$ python -q
>>> import numpy as np
>>> import numpy.linalg as la
>>> np.set_printoptions(precision=1, suppress=True, linewidth=140)
>>> E = np.array([[2.0, 5.0, 0.0], [5.0, 1.0, 5.0], [0.0, 5.0, -1.0]])
>>> print(la.matrix_rank(E, rtol=0.1))
2
>>> print(np.argsort(-la.norm(E, axis=0).round(6), kind="stable")[:3])
[1 0 2]
>>> print(la.cond(E) > 100)
False
>>> print(np.round(la.norm(E, 2) / la.norm(E), 1))
0.8
>>> print(np.abs(la.svd(E)[2][-1]))
[0.7 0.2 0.7]
>>> M2 = np.array([[2, 4, 0], [-4, -4, -4]])
>>> C = np.kron(M2, E)
>>> print(la.matrix_rank(C))
6
>>> print(C.shape)
(6, 9)
>>> feats = np.load("layer17.npy")
>>> print(feats)
[[ 1.4  2.6  1.3]
 [-4.8  1.5 -0.5]
 [ 3.1  0.7  1.1]
 [ 3.   0.   2.3]
 [-2.6 -0.7  1.8]
 [ 3.2  2.3  2.6]
 [-2.8  0.8  2.5]
 [-2.3 -0.5  3.1]
 [ 3.6 -0.5 -0.4]
 [ 2.8  2.5  2.1]
 [-5.7  1.1  1. ]
 [ 3.2  2.1  2.2]
 [-3.2 -0.3  1.4]]
>>> O, vecs = la.qr(feats[:, :1])[0], la.qr(feats[:, 1:])[0]
>>> sigma = la.svd(O.T @ vecs, compute_uv=False)
>>> print(np.degrees(np.arccos(sigma.clip(0, 1))))
[77.7]
>>> print(np.round(la.norm(O @ O.T - vecs @ vecs.T, 2), 1))
1.0
>>> print(sigma)
[0.2]
>>> C = feats[[6, 1]].astype(float)
>>> for _ in range(6):
...     labels = la.norm(feats[:, None] - C, axis=-1).argmin(axis=1)
...     C = np.array([feats[labels == j].mean(axis=0) for j in range(2)])
... 
>>> print(labels)
[0 1 0 0 1 0 1 1 0 0 1 0 1]
>>> print(np.bincount(labels))
[7 6]
>>> print(np.round(C[1] - C[0], 1) + 0)
[-6.5 -1.1  0. ]
>>> Xc = feats - feats.mean(axis=0)
>>> vecs = la.svd(Xc)[2][:2]
>>> M2 = Xc - Xc @ vecs.T @ vecs
>>> print(np.round(np.diag(vecs.T @ vecs), 1) + 0)
[1. 1. 0.]
>>> print(np.round(M2.std(axis=0), 1) + 0)
[0.  0.1 1. ]
>>> print((Xc @ vecs.T).std(axis=0))
[3.4 1.1]
>>> print(round(la.norm(M2) / la.norm(Xc), 1))
0.3
>>> print(feats.mean(axis=0))
[-0.1  0.9  1.6]
>>> print(feats.sum(axis=0))
[-1.1 11.6 20.5]
>>> print(round(float(la.eigvalsh(E).min()), 1))
-6.5
>>> M2 = np.array([[1, 5, 3, 2], [3, 1, 3, 2], [3, 1, 1, 3], [3, 5, 1, 0]])
>>> arr = np.triu(M2)
>>> print(arr)
[[1 5 3 2]
 [0 1 3 2]
 [0 0 1 3]
 [0 0 0 0]]
>>> print(np.prod(np.diag(arr)), np.round(la.det(arr), 1))
0 0.0
>>> print(np.sort(la.eigvals(arr)))
[0. 1. 1. 1.]
